>>> import numpy as np
>>> import numpy.linalg as la
>>> np.set_printoptions(precision=3, suppress=True, linewidth=140)
>>> rd = lambda a: np.round(a, 3) + 0
>>> A = np.load("dump.npy")
>>> print(A)
[[ -6.  10.  -2. -10.]
 [-15.  16.  -5.  -9.]
 [ 18. -18.   6.  18.]
 [ -9.   6.  -3.   1.]]
>>> print(la.lstsq(A[:-1].T, A[-1])[2])
3
>>> print(np.unique(A.round(6), axis=0).shape)
(4, 4)
>>> E = np.loadtxt("sample0.csv", delimiter=",")
>>> print(E)
[[3. 1. 3. 1. 1. 3. 1.]
 [4. 2. 4. 2. 2. 4. 2.]
 [3. 1. 3. 1. 1. 3. 1.]
 [5. 3. 5. 3. 3. 5. 3.]
 [2. 0. 2. 0. 0. 2. 0.]
 [4. 2. 4. 2. 2. 4. 2.]
 [4. 2. 4. 2. 2. 4. 2.]
 [5. 3. 5. 3. 3. 5. 3.]
 [5. 3. 5. 3. 3. 5. 3.]]
>>> rk = la.matrix_rank(E)
>>> print(rk)
2
>>> ns = la.svd(E)[2][rk:].T
>>> print(la.matrix_rank(E.T @ E), la.matrix_rank(E @ E.T))
2 2
>>> print([int(la.matrix_rank(np.delete(E, i, axis=0))) for i in range(9)])
[2, 2, 2, 2, 2, 2, 2, 2, 2]
>>> G = E.T @ E
>>> print(np.trace(G), (E ** 2).sum())
599.0 599.0
>>> print(rd(la.svd(E, compute_uv=False) ** 2))
[592.519   6.481   0.      0.      0.      0.      0.   ]
>>> print((E @ E.T).shape)
(9, 9)
>>> print(G)
[[145.  75. 145.  75.  75. 145.  75.]
 [ 75.  41.  75.  41.  41.  75.  41.]
 [145.  75. 145.  75.  75. 145.  75.]
 [ 75.  41.  75.  41.  41.  75.  41.]
 [ 75.  41.  75.  41.  41.  75.  41.]
 [145.  75. 145.  75.  75. 145.  75.]
 [ 75.  41.  75.  41.  41.  75.  41.]]
>>> rk = la.matrix_rank(G)
>>> print(rk)
2
>>> ns = la.svd(G)[2][rk:].T
>>> print(np.allclose(G @ ns, 0))
True
>>> print([int(la.matrix_rank(np.delete(G, i, axis=0))) for i in range(7)])
[2, 2, 2, 2, 2, 2, 2]
>>> print([int(la.matrix_rank(G[:, :j + 1])) for j in range(7)])
[1, 2, 2, 2, 2, 2, 2]
>>> print([int(la.matrix_rank(G[:i])) for i in range(1, len(G) + 1)])
[1, 2, 2, 2, 2, 2, 2]
